% python3 -q
>>> import numpy as np
>>> import numpy.linalg as la
>>> np.set_printoptions(suppress=True, linewidth=100)
>>> def rnd(a):
...     return np.round(a, 2) + 0
... 
>>> rng = np.random.default_rng(8136)
>>> W0 = np.triu(rng.random((6, 6)) < 0.4, 1).astype(int)
>>> W0 = W0 + W0.T
>>> W0
array([[0, 1, 0, 1, 0, 0],
       [1, 0, 1, 0, 0, 1],
       [0, 1, 0, 0, 0, 0],
       [1, 0, 0, 0, 0, 0],
       [0, 0, 0, 0, 0, 0],
       [0, 1, 0, 0, 0, 0]])
>>> evals, vecs = la.eigh(W0)
>>> rnd(evals)
array([-1.85, -0.77,  0.  ,  0.  ,  0.77,  1.85])
>>> np.unique(evals.round(6) + 0, return_counts=True)[1]
array([1, 1, 2, 1, 1])
>>> rnd(vecs.T @ vecs)
array([[1., 0., 0., 0., 0., 0.],
       [0., 1., 0., 0., 0., 0.],
       [0., 0., 1., 0., 0., 0.],
       [0., 0., 0., 1., 0., 0.],
       [0., 0., 0., 0., 1., 0.],
       [0., 0., 0., 0., 0., 1.]])
>>> rnd(la.eigvalsh(W0 @ W0))
array([0.  , 0.  , 0.59, 0.59, 3.41, 3.41])
>>> rnd(la.svd(W0, compute_uv=False))
array([1.85, 1.85, 0.77, 0.77, 0.  , 0.  ])
>>> U, sv, VT = la.svd(W0)
>>> rnd(sv)
array([1.85, 1.85, 0.77, 0.77, 0.  , 0.  ])
>>> out = U[:, :4] @ np.diag(sv[:4]) @ VT[:4]
>>> la.matrix_rank(out)
np.int64(4)
>>> rnd(la.norm(W0 - out, 2)), rnd(sv[4])
(np.float64(0.0), np.float64(0.0))
>>> rnd(np.abs(W0 - out).max())
np.float64(0.0)
>>> rnd(la.norm(W0 - out) / la.norm(W0))
np.float64(0.0)
>>> u = np.array([6, -6, -4, 9, -8, 6, 4, 9, 6])
>>> m1 = np.outer(rng.normal(size=32), u) + 0.05 * rng.normal(size=(32, 9))
>>> rnd(m1)
array([[  0.23,  -0.12,  -0.04,   0.27,  -0.26,   0.11,   0.05,   0.18,   0.03],
       [ -0.15,   0.06,   0.05,  -0.17,   0.28,  -0.18,  -0.13,  -0.17,  -0.17],
       [-11.62,  11.62,   7.71, -17.25,  15.37, -11.53,  -7.7 , -17.27, -11.42],
       [  2.52,  -2.42,  -1.56,   3.72,  -3.32,   2.57,   1.7 ,   3.66,   2.54],
       [ -3.55,   3.58,   2.41,  -5.36,   4.84,  -3.61,  -2.5 ,  -5.44,  -3.6 ],
       [  0.04,   0.03,   0.02,  -0.05,   0.08,   0.02,  -0.07,  -0.12,  -0.07],
       [  2.95,  -3.07,  -1.92,   4.48,  -3.89,   2.93,   1.96,   4.47,   2.94],
       [ -3.67,   3.57,   2.47,  -5.42,   4.75,  -3.68,  -2.44,  -5.44,  -3.67],
       [ -2.52,   2.54,   1.67,  -3.8 ,   3.4 ,  -2.54,  -1.66,  -3.87,  -2.56],
       [  4.9 ,  -4.76,  -3.19,   7.2 ,  -6.31,   4.86,   3.14,   7.25,   4.82],
       [ -4.15,   4.24,   2.74,  -6.3 ,   5.49,  -4.21,  -2.75,  -6.32,  -4.16],
       [ -0.35,   0.3 ,   0.24,  -0.39,   0.38,  -0.31,  -0.15,  -0.35,  -0.31],
       [ -9.54,   9.42,   6.27, -14.27,  12.6 ,  -9.39,  -6.34, -14.34,  -9.44],
       [ -2.3 ,   2.33,   1.57,  -3.47,   3.12,  -2.35,  -1.55,  -3.47,  -2.31],
       [ -2.62,   2.57,   1.8 ,  -3.89,   3.46,  -2.6 ,  -1.8 ,  -4.  ,  -2.66],
       [  2.42,  -2.51,  -1.71,   3.81,  -3.34,   2.51,   1.62,   3.69,   2.41],
       [  4.37,  -4.31,  -2.94,   6.47,  -5.8 ,   4.39,   2.9 ,   6.47,   4.43],
       [ -3.35,   3.32,   2.22,  -4.93,   4.38,  -3.34,  -2.17,  -5.08,  -3.35],
       [ -7.27,   7.26,   4.88, -10.96,   9.68,  -7.31,  -4.88, -11.04,  -7.41],
       [ -6.04,   5.97,   4.12,  -9.07,   8.11,  -6.  ,  -3.99,  -9.01,  -6.03],
       [  9.34,  -9.33,  -6.21,  13.91, -12.41,   9.28,   6.28,  14.  ,   9.26],
       [ -5.87,   5.91,   3.91,  -8.81,   7.76,  -5.75,  -3.84,  -8.81,  -5.89],
       [  1.99,  -2.03,  -1.31,   2.99,  -2.69,   1.96,   1.24,   2.9 ,   2.03],
       [ -4.86,   4.99,   3.22,  -7.42,   6.56,  -4.91,  -3.23,  -7.39,  -4.9 ],
       [  6.62,  -6.56,  -4.48,   9.98,  -8.71,   6.55,   4.49,   9.89,   6.51],
       [  4.4 ,  -4.37,  -2.89,   6.61,  -5.95,   4.33,   2.84,   6.54,   4.32],
       [ -1.73,   1.75,   1.06,  -2.51,   2.25,  -1.7 ,  -1.13,  -2.52,  -1.62],
       [  3.29,  -3.2 ,  -2.17,   4.89,  -4.31,   3.25,   2.11,   4.9 ,   3.26],
       [  6.33,  -6.26,  -4.13,   9.47,  -8.5 ,   6.26,   4.24,   9.51,   6.4 ],
       [ -6.83,   6.79,   4.58, -10.3 ,   9.2 ,  -6.85,  -4.6 , -10.31,  -6.93],
       [  4.43,  -4.6 ,  -3.03,   6.9 ,  -6.07,   4.59,   3.08,   6.9 ,   4.68],
       [ -0.08,  -0.07,  -0.03,   0.02,   0.07,   0.02,  -0.04,  -0.06,  -0.04]])
>>> U, sv, VT = la.svd(m1, full_matrices=False)
>>> rnd(U.T @ m1 @ VT.T)
array([[93.49,  0.  ,  0.  ,  0.  ,  0.  ,  0.  ,  0.  ,  0.  ,  0.  ],
       [ 0.  ,  0.4 ,  0.  ,  0.  ,  0.  ,  0.  ,  0.  ,  0.  ,  0.  ],
       [ 0.  ,  0.  ,  0.36,  0.  ,  0.  ,  0.  ,  0.  ,  0.  ,  0.  ],
       [ 0.  ,  0.  ,  0.  ,  0.32,  0.  ,  0.  ,  0.  ,  0.  ,  0.  ],
       [ 0.  ,  0.  ,  0.  ,  0.  ,  0.29,  0.  ,  0.  ,  0.  ,  0.  ],
       [ 0.  ,  0.  ,  0.  ,  0.  ,  0.  ,  0.29,  0.  ,  0.  ,  0.  ],
       [ 0.  ,  0.  ,  0.  ,  0.  ,  0.  ,  0.  ,  0.25,  0.  ,  0.  ],
       [ 0.  ,  0.  ,  0.  ,  0.  ,  0.  ,  0.  ,  0.  ,  0.2 ,  0.  ],
       [ 0.  ,  0.  ,  0.  ,  0.  ,  0.  ,  0.  ,  0.  ,  0.  ,  0.16]])
>>> np.abs(U[:, 0]).round(6).argmax()
np.int64(2)
>>> np.allclose(U * sv @ VT, m1)
True
>>> rnd(sv / sv[0])
array([1., 0., 0., 0., 0., 0., 0., 0., 0.])
>>> rnd(np.abs(VT[0]))
array([0.3 , 0.3 , 0.2 , 0.45, 0.4 , 0.3 , 0.2 , 0.45, 0.3 ])
>>> (sv > 1e-8).sum()
np.int64(9)
>>> rnd(sv)
array([93.49,  0.4 ,  0.36,  0.32,  0.29,  0.29,  0.25,  0.2 ,  0.16])
>>> rnd(U.T @ U)
array([[1., 0., 0., 0., 0., 0., 0., 0., 0.],
       [0., 1., 0., 0., 0., 0., 0., 0., 0.],
       [0., 0., 1., 0., 0., 0., 0., 0., 0.],
       [0., 0., 0., 1., 0., 0., 0., 0., 0.],
       [0., 0., 0., 0., 1., 0., 0., 0., 0.],
       [0., 0., 0., 0., 0., 1., 0., 0., 0.],
       [0., 0., 0., 0., 0., 0., 1., 0., 0.],
       [0., 0., 0., 0., 0., 0., 0., 1., 0.],
       [0., 0., 0., 0., 0., 0., 0., 0., 1.]])
>>> rnd(np.cumsum(sv ** 2) / np.sum(sv ** 2))
array([1., 1., 1., 1., 1., 1., 1., 1., 1.])
